% ipython --no-banner

In [1]: import numpy as np

In [2]: from numpy import linalg as LA

In [3]: np.set_printoptions(precision=1, suppress=True, linewidth=120)

In [4]: sigma = 10 * 0.2 ** np.arange(4)

In [5]: O, _ = LA.qr(np.array([[0.4, -0.7, -0.7, 0.0],
   ...:     [1.1, -0.4, -0.6, 1.9],
   ...:     [0.8, 0.1, 0.9, 0.9],
   ...:     [-0.7, 1.4, 0.2, 0.6]]))

In [6]: rng = np.random.default_rng(68543)

In [7]: F = rng.normal(size=(14, 4)) * sigma @ O

In [8]: print(F.round(1) + 0)
[[  1.6  -1.8  -2.7  -3.8]
 [  0.    0.4  -0.1   0.7]
 [ -5.9   4.9   7.1  12.7]
 [ -2.2  -2.    0.5  -3. ]
 [  2.5  -3.8  -3.4  -8.7]
 [  4.9  -8.   -7.4 -18.8]
 [  1.    2.1  -0.1   4.4]
 [  0.    5.2   1.8  11.7]
 [ -2.6   4.6   4.2  10.9]
 [ -5.7   7.6   8.9  16.9]
 [  0.4   3.6   0.8   7.8]
 [ -1.5  -0.2   1.1  -0.2]
 [ -0.2   2.2   1.1   4.6]
 [  1.3  -3.5  -2.9  -7.8]]

In [9]: dist = LA.norm(F[:, None] - F[None], axis=-1)

In [10]: print(np.flatnonzero(dist[3] < dist.mean() / 2))
[ 0  1  3 11]

In [11]: print(np.unravel_index(dist.round(6).argmax(), dist.shape))
(np.int64(5), np.int64(9))

In [12]: print(dist[:5, :5])
[[ 0.   5.8 21.6  5.   5.4]
 [ 5.8  0.  15.8  4.9 11.1]
 [21.6 15.8  0.  18.7 26.7]
 [ 5.   4.9 18.7  0.   8.5]
 [ 5.4 11.1 26.7  8.5  0. ]]

In [13]: print(dist[3])
[ 5.   4.9 18.7  0.   8.5 20.   9.  16.5 15.8 23.9 12.4  3.5  8.8  7. ]

In [14]: print(LA.norm(F - F.mean(axis=0), axis=1))
[ 7.4  1.6 14.2  5.9 12.6 24.5  3.2 10.7 10.5 19.1  6.6  2.6  3.  11.4]

In [15]: labels = F[:, 2] > np.median(F[:, 2])

In [16]: r0 = F[labels].mean(axis=0) - F[~labels].mean(axis=0)

In [17]: print(r0)
[-3.5  6.4  5.9 14.5]

In [18]: print(round(float((((F - F.mean(axis=0)) @ r0 > 0) == labels).mean()), 1))
0.9

In [19]: print(labels.astype(int))
[0 0 1 0 0 0 0 1 1 1 1 1 1 0]

In [20]: arr = np.load("mat.npy")

In [21]: print(arr)
[[6. 5. 0. 0.]
 [5. 6. 0. 0.]
 [0. 0. 6. 5.]
 [0. 0. 5. 6.]]

In [22]: # symmetric, so the eigenvalues are real

In [23]: proj = np.triu(np.array([[7, -9, -1, -9], [-5, -8, -8, -1], [8, 5, -6, -2], [-2, 3, 9, 3]]), 1) + np.eye(4)

In [24]: out = proj @ arr @ LA.inv(proj)

In [25]: print(np.trace(out), np.trace(arr))
24.0 24.0

In [26]: print(LA.matrix_rank(out))
4

In [27]: print(proj @ arr - arr @ proj)
[[-45.   0.  -5.   0.]
 [  0.  45.   0.   5.]
 [  0.   0. -10.   0.]
 [  0.   0.   0.  10.]]

In [28]: print(LA.cond(arr) > 100)
False

In [29]: print(np.abs(LA.svd(arr)[2][-1]))
[0.  0.  0.7 0.7]

In [30]: print(round(float(LA.norm(arr, 2) / LA.norm(arr)), 1))
0.7

In [31]: print(round(np.log10(LA.cond(arr))))
1

In [32]: print([round(float(x), 1) for x in LA.svd(arr, compute_uv=False)[:3]])
[11.0, 11.0, 1.0]
